$ ipython --no-banner

In [1]: import numpy as np

In [2]: from numpy import linalg as LA

In [3]: np.set_printoptions(precision=3, suppress=True, linewidth=140, sign=" ")

In [4]: mat = np.loadtxt("case8.csv", delimiter=",")

In [5]: mat
Out[5]: 
array([[  76.684,   34.886,  119.554,   15.649,  -67.799,   59.677,    8.367,   35.58 ,  -26.849,   -4.208,   83.155,  -44.525],
       [ -15.344,  -10.957,  -79.728,   26.204,   93.314,  -34.769,  -31.74 ,  -46.765,  -45.45 ,  -30.047,  -43.57 ,   67.231],
       [ -36.874,  -43.067,   68.954,  -37.643, -120.279,   51.705,    3.721,   29.976,   80.677,   35.624,   40.858,  -39.228],
       [  59.407,  103.72 ,   21.67 ,  -31.121,  -10.679,  -48.919,  106.006,   74.222,   18.137,   38.164,  -14.382, -120.769]])

In [6]: print(round(LA.norm(mat, 2) / LA.norm(mat), 3))
0.779

In [7]: LA.matrix_rank(mat, rtol=0.1)
Out[7]: np.int64(3)

In [8]: [round(float(x), 3) for x in LA.svd(mat, compute_uv=False)[:3]]
Out[8]: [312.132, 208.194, 140.966]

In [9]: t3 = np.stack([mat, -1 * mat, mat[::-1]])

In [10]: np.einsum("bij,cij->bc", t3, t3)
Out[10]: 
array([[ 160642.547, -160642.547,  -27996.944],
       [-160642.547,  160642.547,   27996.944],
       [ -27996.944,   27996.944,  160642.547]])

In [11]: LA.matrix_rank(t3.reshape(3, -1))
Out[11]: np.int64(2)

In [12]: print(t3.sum(axis=0))
[[  59.407  103.72    21.67   -31.121  -10.679  -48.919  106.006   74.222   18.137   38.164  -14.382 -120.769]
 [ -36.874  -43.067   68.954  -37.643 -120.279   51.705    3.721   29.976   80.677   35.624   40.858  -39.228]
 [ -15.344  -10.957  -79.728   26.204   93.314  -34.769  -31.74   -46.765  -45.45   -30.047  -43.57    67.231]
 [  76.684   34.886  119.554   15.649  -67.799   59.677    8.367   35.58   -26.849   -4.208   83.155  -44.525]]

In [13]: t3.shape
Out[13]: (3, 4, 12)

In [14]: data = np.loadtxt("dump.csv", delimiter=",")

In [15]: print(data)
[[-1.535 -0.012 -0.16   1.49   2.097]
 [-1.054  2.255 -0.489  0.723  1.429]
 [-1.463 -0.744 -0.03   1.516  2.001]
 [ 1.416 -1.305  0.368 -1.2   -1.928]
 [ 0.164  2.899 -0.468 -0.542 -0.237]
 [-1.112 -1.903  0.201  1.329  1.527]
 [-0.16   2.936 -0.508 -0.232  0.206]
 [-0.42  -2.776  0.42   0.774  0.586]
 [ 1.536 -0.015  0.165 -1.487 -2.098]
 [ 0.698  2.537 -0.351 -1.012 -0.965]
 [-0.202  2.931 -0.512 -0.192  0.262]
 [-0.936  2.432 -0.506  0.586  1.268]
 [ 0.489  2.727 -0.405 -0.835 -0.68 ]
 [-1.509  0.738 -0.283  1.365  2.058]
 [-0.973 -2.164  0.259  1.229  1.339]
 [ 1.396 -1.388  0.38  -1.17  -1.9  ]
 [-0.466  2.848 -0.526  0.075  0.624]
 [ 1.187 -1.998  0.46  -0.887 -1.613]
 [-1.511  0.72  -0.28   1.369  2.06 ]
 [ 1.493  0.541  0.067 -1.519 -2.041]
 [ 0.259 -2.921  0.516  0.135 -0.34 ]
 [ 1.467 -1.045  0.33  -1.284 -1.999]
 [-0.184 -2.892  0.465  0.56   0.264]
 [-1.438  1.204 -0.354  1.234  1.958]
 [-0.259  2.921 -0.516 -0.135  0.341]
 [ 1.232 -1.895  0.447 -0.943 -1.674]
 [ 0.489  2.728 -0.405 -0.834 -0.679]
 [-0.902 -2.276  0.286  1.175  1.242]
 [-0.348 -2.819  0.435  0.71   0.487]
 [ 0.681 -2.706  0.525 -0.303 -0.919]
 [ 1.208  1.681 -0.154 -1.393 -1.658]
 [ 1.199 -1.972  0.457 -0.902 -1.629]
 [ 1.538 -0.162  0.19  -1.47  -2.1  ]
 [-1.023  2.306 -0.494  0.686  1.387]
 [-1.314  1.671 -0.419  1.053  1.788]]

In [16]: D = LA.norm(data[:, None] - data[None], axis=-1)

In [17]: D.mean(axis=1).argmax()
Out[17]: np.int64(20)

In [18]: print(D[0].round(6).argsort(kind="stable")[:4])
[  0  18   2  13]

In [19]: print(np.unravel_index(D.round(6).argmax(), D.shape))
(np.int64(20), np.int64(24))

In [20]: r = LA.matrix_rank(data)

In [21]: r
Out[21]: np.int64(2)

In [22]: null = LA.svd(data)[2][r:].T

In [23]: LA.matrix_rank(data.T @ data), LA.matrix_rank(data @ data.T)
Out[23]: (np.int64(2), np.int64(2))

In [24]: null.shape
Out[24]: (5, 3)
